$ python -q
>>> import numpy as np
>>> from numpy import linalg as LA
>>> np.set_printoptions(suppress=True, linewidth=120)
>>> def rnd(a):
...     return np.round(a, 3) + 0
... 
>>> J = np.load("a.npy")
>>> J
array([[  6.198,   3.71 ,  18.65 ],
       [ -7.601, -15.339,  10.341],
       [ 19.336,  -5.106,  -0.246],
       [ 14.945,  -6.783,  11.43 ],
       [  4.613, -16.258,  10.696],
       [  1.987,  16.691, -10.838],
       [ 13.058,  -9.893,  11.473],
       [ -1.922,  15.294,  12.744],
       [-18.114,   7.243,   4.407],
       [ -5.743,  -8.373,  17.231],
       [ -7.882,  17.466,   5.729]])
>>> q, r_ = LA.qr(J)
>>> rnd(r_)
array([[-36.278,  13.278,  -3.645],
       [  0.   ,  38.041, -10.593],
       [  0.   ,   0.   ,  36.538]])
>>> np.allclose(r_.T @ r_, J.T @ J)
True
>>> rnd(q.T @ q)
array([[1., 0., 0.],
       [0., 1., 0.],
       [0., 0., 1.]])
>>> rnd(abs(r_[0, 0])), rnd(LA.norm(J[:, 0]))
(np.float64(36.278), np.float64(36.278))
>>> rnd(np.abs(np.diag(r_)))
array([36.278, 38.041, 36.538])
>>> cen = J - J.mean(axis=0)
>>> V = LA.svd(cen)[2][:1]
>>> Y = cen - cen @ V.T @ V
>>> LA.norm(Y, axis=1).round(6).argmax()
np.int64(5)
>>> rnd(np.cov(cen @ V.T, rowvar=False))
np.float64(205.442)
>>> rnd(Y.std(axis=0))
array([8.319, 4.553, 7.139])
>>> basis = J[[7, 9]].astype(float)
>>> for _ in range(7):
...     lab = LA.norm(J[:, None] - basis, axis=-1).argmin(axis=1)
...     basis = np.array([J[lab == j].mean(axis=0) for j in range(2)])
... 
>>> lab
array([1, 1, 1, 1, 1, 0, 1, 0, 0, 1, 0])
>>> np.abs(basis[1] - basis[0]).argmax()
np.int64(1)
>>> np.bincount(lab)
array([4, 7])
>>> X = np.load("test11.npy")
>>> X
array([[3., 1., 0.],
       [0., 3., 1.],
       [0., 0., 3.]])
>>> # triangular
>>> def softmax(z):
...     e = np.exp(z - z.max(axis=-1, keepdims=True))
...     return e / e.sum(axis=-1, keepdims=True)
... 
>>> rnd(softmax(X).sum(axis=1))
array([1., 1., 1.])
>>> rnd(softmax(X[2]))
array([0.045, 0.045, 0.909])
>>> S = X @ X.T / np.sqrt(3)
>>> rnd(softmax(S + np.triu(np.full(S.shape, -np.inf), 1)))
array([[1.   , 0.   , 0.   ],
       [0.017, 0.983, 0.   ],
       [0.005, 0.03 , 0.964]])
>>> rnd(softmax(S)[2] @ X)
array([0.016, 0.096, 2.924])
>>> softmax(S).round(6).argmax(axis=1)
array([0, 1, 2])
